>>> import numpy as np
>>> import numpy.linalg as la
>>> np.set_printoptions(suppress=True, linewidth=100)
>>> def rnd(a):
...     return np.round(a, 2) + 0
... 
>>> J = np.loadtxt("run17.csv", delimiter=",")
>>> print(J)
[[-1.  4. -4.]
 [ 4. -1.  4.]
 [-4.  4. -1.]]
>>> vals, V = la.eig(J)
>>> print(rnd(np.sort(la.eigvals(J @ J))))
[ 9.  9. 81.]
>>> u = np.array([1, 0])
>>> print(np.array([np.convolve(row, u, "same") for row in J]))
[[-1.  4. -4.]
 [ 4. -1.  4.]
 [-4.  4. -1.]]
>>> vec = np.array([-1, 0, 0])
>>> y = J @ vec
>>> b, lr = np.zeros(3), 1 / la.norm(J, 2) ** 2
>>> for i in range(30):
...     b -= lr * J.T @ (J @ b - y)
...     if i % 5 == 0: print(i, round(la.norm(J @ b - y), 2))
... 
0 2.18
5 1.21
10 0.67
15 0.37
20 0.21
25 0.11
>>> print(rnd(la.cond(J)))
3.0
>>> G = J.T @ J
>>> print(la.matrix_rank(G))
3
>>> print(G)
[[ 33. -24.  24.]
 [-24.  33. -24.]
 [ 24. -24.  33.]]
>>> print(np.diag(G))
[33. 33. 33.]
>>> print(np.trace(G), (J ** 2).sum())
99.0 99.0
>>> print((J @ J.T).shape)
(3, 3)
>>> E = np.loadtxt("arr.csv", delimiter=",")
>>> print(E)
[[1.05 2.   1.   1.   3.  ]
 [3.   5.05 5.   0.   5.  ]
 [1.   5.   5.05 1.   1.  ]
 [0.   4.   2.   3.05 5.  ]
 [1.   2.   1.   1.   3.05]]
>>> u = np.array([1, 2])
>>> print(np.cross(E[3, :3], E[1, :3]))
[  9.9   6.  -12. ]
>>> print(np.convolve(E[3], u))
[ 0.    4.   10.    7.05 11.1  10.  ]
>>> print(rnd(np.correlate(E[3], E[1], "full")))
[ 0.   20.   10.   35.25 55.2  37.35 46.4  34.4  15.  ]
>>> print(np.polyval(u, E[3]))
[2.   6.   4.   5.05 7.  ]
>>> U, s, Vh = la.svd(E)
>>> print(rnd(s))
[14.02  4.48  2.82  0.45  0.01]
>>> Y = U[:, :4] @ np.diag(s[:4]) @ Vh[:4]
>>> print(la.matrix_rank(E, rtol=0.05))
3
>>> print(la.matrix_rank(Y))
4
>>> print(rnd(Y))
[[1.05 2.   1.   1.   3.  ]
 [3.   5.05 5.   0.   5.  ]
 [1.   5.   5.05 1.   1.  ]
 [0.   4.   2.   3.05 5.  ]
 [1.   2.   1.   1.   3.05]]
>>> print(rnd(la.norm(E - Y) / la.norm(E)))
0.0
>>> print(rnd(np.abs(E - Y).max()))
0.0
>>> print(rnd(la.norm(E - Y, 2)), rnd(s[4]))
0.01 0.01
>>> def softmax(z):
...     e = np.exp(z - z.max(axis=-1, keepdims=True))
...     return e / e.sum(axis=-1, keepdims=True)
... 
>>> print(rnd(softmax(E[1])))
[0.04 0.33 0.31 0.   0.31]
>>> print(rnd(softmax(E[1] + 3)))
[0.04 0.33 0.31 0.   0.31]
>>> print(rnd(softmax(10 * E[1])))
[0.   0.45 0.27 0.   0.27]
>>> print(rnd(softmax(E).sum(axis=1)))
[1. 1. 1. 1. 1.]
>>> S = E @ E.T / np.sqrt(5)
>>> print(rnd(softmax(S)[1] @ E))
[3.   5.05 5.   0.   5.  ]
>>> print(rnd(softmax(S + np.triu(np.full(S.shape, -np.inf), 1))))
[[1.   0.   0.   0.   0.  ]
 [0.   1.   0.   0.   0.  ]
 [0.   0.9  0.1  0.   0.  ]
 [0.   0.6  0.   0.4  0.  ]
 [0.   0.9  0.   0.09 0.  ]]
>>> Y = np.array([[0, 2], [2, 1], [2, 0], [2, 2], [0, 3]])
>>> print(rnd(np.einsum("ik,kj->ij", E, Y)))
[[ 8.   15.1 ]
 [20.1  26.05]
 [22.1  12.  ]
 [18.1  25.1 ]
 [ 8.   15.15]]
>>> print(la.matrix_rank(np.vstack([E, Y.T])))
5
>>> print(rnd(Y.T @ E.T))
[[ 8.   20.1  22.1  18.1   8.  ]
 [15.1  26.05 12.   25.1  15.15]]
>>> print(np.einsum("ij->j", E))
[ 6.05 18.05 14.05  6.05 17.05]
>>> print(rnd(E @ Y))
[[ 8.   15.1 ]
 [20.1  26.05]
 [22.1  12.  ]
 [18.1  25.1 ]
 [ 8.   15.15]]
>>> print(np.vstack([E, Y.T]).shape)
(7, 5)
>>> th = np.radians(60)
>>> Rm = np.eye(5)
>>> Rm[4, 4] = Rm[2, 2] = np.cos(th)
>>> Rm[4, 2], Rm[2, 4] = -np.sin(th), np.sin(th)
>>> print(rnd(Rm))
[[ 1.    0.    0.    0.    0.  ]
 [ 0.    1.    0.    0.    0.  ]
 [ 0.    0.    0.5   0.    0.87]
 [ 0.    0.    0.    1.    0.  ]
 [ 0.    0.   -0.87  0.    0.5 ]]
>>> Y = E @ Rm.T
>>> print(rnd(la.det(Rm)), np.trace(Rm))
1.0 4.0
>>> print(rnd(np.abs(Y - E).max(axis=0)))
[0.   0.   3.33 0.   6.83]
>>> print(rnd(Y))
[[ 1.05  2.    3.1   1.    0.63]
 [ 3.    5.05  6.83  0.   -1.83]
 [ 1.    5.    3.39  1.   -3.87]
 [ 0.    4.    5.33  3.05  0.77]
 [ 1.    2.    3.14  1.    0.66]]
>>> print(np.allclose(la.norm(E, axis=1), la.norm(Y, axis=1)))
True
>>> print(rnd(la.svd(E, compute_uv=False)), rnd(la.svd(Y, compute_uv=False)))
[14.02  4.48  2.82  0.45  0.01] [14.02  4.48  2.82  0.45  0.01]
>>> mat = np.load("block6.npy")
>>> print(mat)
[[-1.76 -0.05  2.43]
 [-2.28 -1.41  1.34]
 [-2.95 -0.08  0.53]
 [ 1.53 -1.58  2.05]
 [-0.81 -1.9  -2.18]
 [ 2.96 -0.38 -0.28]
 [ 0.18  2.49 -1.67]
 [-2.57  0.89  1.26]
 [ 1.57 -2.16 -1.36]
 [-0.3   1.43 -2.62]
 [ 0.17 -0.73  2.9 ]
 [ 2.12 -1.71  1.25]
 [-0.13  2.99  0.13]
 [-2.95  0.27 -0.49]
 [ 1.7   0.35  2.45]
 [-0.73  1.15  2.67]
 [-0.73 -1.01  2.73]
 [ 0.05 -1.43  2.63]
 [ 2.7   1.3  -0.17]
 [ 0.17  2.99 -0.03]
 [ 2.43 -1.73  0.29]
 [-1.13 -2.6  -0.98]
 [ 0.89 -2.61 -1.17]
 [-0.19  0.73  2.9 ]
 [ 1.71 -2.3   0.89]]
>>> th = np.radians(59)
>>> Rm = np.eye(3)
>>> Rm[1, 1] = Rm[0, 0] = np.cos(th)
>>> Rm[1, 0], Rm[0, 1] = -np.sin(th), np.sin(th)
>>> print(rnd(Rm))
[[ 0.52  0.86  0.  ]
 [-0.86  0.52  0.  ]
 [ 0.    0.    1.  ]]
>>> Y = mat @ Rm.T
>>> print(np.allclose(la.norm(mat, axis=1), la.norm(Y, axis=1)))
True
>>> print(rnd(np.abs(Y - mat).max(axis=0)))
[2.8  2.94 0.  ]
>>> cen = mat - mat.mean(axis=0)
>>> U, s, Vh = la.svd(cen, full_matrices=False)
>>> print(np.searchsorted(np.cumsum(s ** 2) / (s ** 2).sum(), 0.9) + 1)
3
>>> print(rnd((s ** 2).sum() ** 2 / (s ** 4).sum()))
2.93
>>> print(np.abs(Vh[0]).argmax())
0
>>> print(rnd(s))
[9.16 8.45 7.61]
>>> print(rnd(np.abs(Vh[-1])))
[0.63 0.68 0.36]
>>> print(rnd(s ** 2 / (s ** 2).sum()))
[0.39 0.34 0.27]
>>> cen = (mat - mat.mean(axis=0)) / mat.std(axis=0)
>>> print(rnd(cen.std(axis=0)))
[1. 1. 1.]
>>> b = la.lstsq(np.delete(cen, 1, axis=1), cen[:, 1])[0]
>>> print(rnd(b))
[-0.17 -0.04]
>>> print(np.abs(b).argmax())
0
>>> print(rnd(1 - np.var(cen[:, 1] - np.delete(cen, 1, axis=1) @ b)))
0.03
>>> feats = np.load("case4.npy")
>>> print(feats)
[[0 0 0 0]
 [5 4 0 0]
 [0 0 0 0]
 [0 0 5 4]]
>>> rank = la.matrix_rank(feats)
>>> print(rank)
2
>>> ns = la.svd(feats)[2][rank:].T
>>> print(rnd(feats @ ns))
[[0. 0.]
 [0. 0.]
 [0. 0.]
 [0. 0.]]
>>> print(np.allclose(feats @ ns, 0))
True
>>> print(la.matrix_rank(feats.T @ feats), la.matrix_rank(feats @ feats.T))
2 2
